$ python3 -q
>>> import numpy as np
>>> np.set_printoptions(precision=3, suppress=True, linewidth=200, legacy="1.25")
>>> feats = np.loadtxt("case4.csv", delimiter=",")
>>> print(feats)
[[ 4. -2. -3. -9.]
 [-6.  3.  3.  8.]
 [ 8. -4.  3. -9.]
 [ 8. -4. -8. -5.]]
>>> Uu, s, VT = np.linalg.svd(feats)
>>> vecs = VT[:(s > 1e-8).sum()]
>>> rng = np.random.default_rng(3510)
>>> x0 = feats[0] + 3 * feats[1] + rng.integers(2) * np.eye(4)[0]
>>> x0
array([-13.,   7.,   6.,  15.])
>>> np.allclose(vecs.T @ vecs @ x0, x0)
False
>>> np.linalg.matrix_rank(np.vstack([feats, x0]))
4
>>> np.diag(vecs.T @ vecs)
array([0.8, 0.2, 1. , 1. ])
>>> round(float(np.linalg.norm(x0 - vecs.T @ vecs @ x0)), 3)
0.447
>>> t3 = np.stack([feats, 5 * feats, feats[::-1]])
>>> t3.shape
(3, 4, 4)
>>> print(np.linalg.matrix_rank(t3.reshape(3, -1)))
2
>>> t3.sum(axis=0)
array([[ 32., -16., -26., -59.],
       [-28.,  14.,  21.,  39.],
       [ 42., -21.,  21., -46.],
       [ 52., -26., -51., -39.]])
>>> np.einsum("bij,cij->bc", t3, t3)
array([[  567.,  2835.,   -28.],
       [ 2835., 14175.,  -140.],
       [  -28.,  -140.,   567.]])
>>> round(np.linalg.det(feats), 3)
0.0
>>> feats @ feats
array([[-68.,  34.,  45.,  20.],
       [ 46., -23., -28.,  11.],
       [  8.,  -4.,  45., -86.],
       [-48.,  24., -20.,  -7.]])
>>> np.allclose(feats, feats.T)
False
>>> A = np.loadtxt("arr.csv", delimiter=",")
>>> A
array([[ 0.,  2.,  0.,  0.,  0.,  0.],
       [-3.,  0.,  0.,  0.,  0.,  0.],
       [-2.,  2.,  0.,  0.,  0.,  0.],
       [ 0.,  0.,  0.,  2.,  0.,  0.],
       [ 0.,  0., -3.,  0.,  0.,  0.],
       [ 0.,  0., -2.,  2.,  0.,  0.],
       [ 0.,  0.,  0.,  0.,  0.,  2.],
       [ 0.,  0.,  0.,  0., -3.,  0.],
       [ 0.,  0.,  0.,  0., -2.,  2.]])
>>> proj = A @ np.linalg.solve(A.T @ A, A.T)
>>> np.round(proj @ A[:, 2], 3) + 0
array([ 0.,  0.,  0.,  0., -3., -2.,  0.,  0.,  0.])
>>> O, R = np.linalg.qr(A)
>>> np.abs(np.diag(R))
array([3.606, 2.602, 3.606, 2.602, 3.606, 2.602])
>>> np.allclose(R.T @ R, A.T @ A)
True
>>> print(O.round(3) + 0)
[[ 0.    -0.769  0.     0.     0.     0.   ]
 [ 0.832  0.355  0.     0.     0.     0.   ]
 [ 0.555 -0.532  0.     0.     0.     0.   ]
 [ 0.     0.     0.    -0.769  0.     0.   ]
 [ 0.     0.     0.832  0.355  0.     0.   ]
 [ 0.     0.     0.555 -0.532  0.     0.   ]
 [ 0.     0.     0.     0.     0.    -0.769]
 [ 0.     0.     0.     0.     0.832  0.355]
 [ 0.     0.     0.     0.     0.555 -0.532]]
>>> out = np.c_[A[:, :1] @ np.array([[-2]]), np.array([0, 1, 0, 3, 1, -1, -3, 3, 0])]
>>> out
array([[ 0.,  0.],
       [ 6.,  1.],
       [ 4.,  0.],
       [ 0.,  3.],
       [ 0.,  1.],
       [ 0., -1.],
       [ 0., -3.],
       [ 0.,  3.],
       [ 0.,  0.]])
>>> np.round(np.linalg.norm(out - A @ np.linalg.lstsq(A, out)[0], axis=0), 3) + 0
array([0.   , 3.082])
>>> print(np.linalg.matrix_rank(np.c_[A, out]))
7
>>> np.linalg.norm(np.linalg.qr(A)[0].T @ out, axis=0) ** 2 / ((out ** 2).sum(axis=0) + 1e-12)
array([1.   , 0.683])
>>> np.round(np.linalg.lstsq(A, out[:, 0])[0], 3) + 0
array([-2.,  0.,  0.,  0.,  0.,  0.])
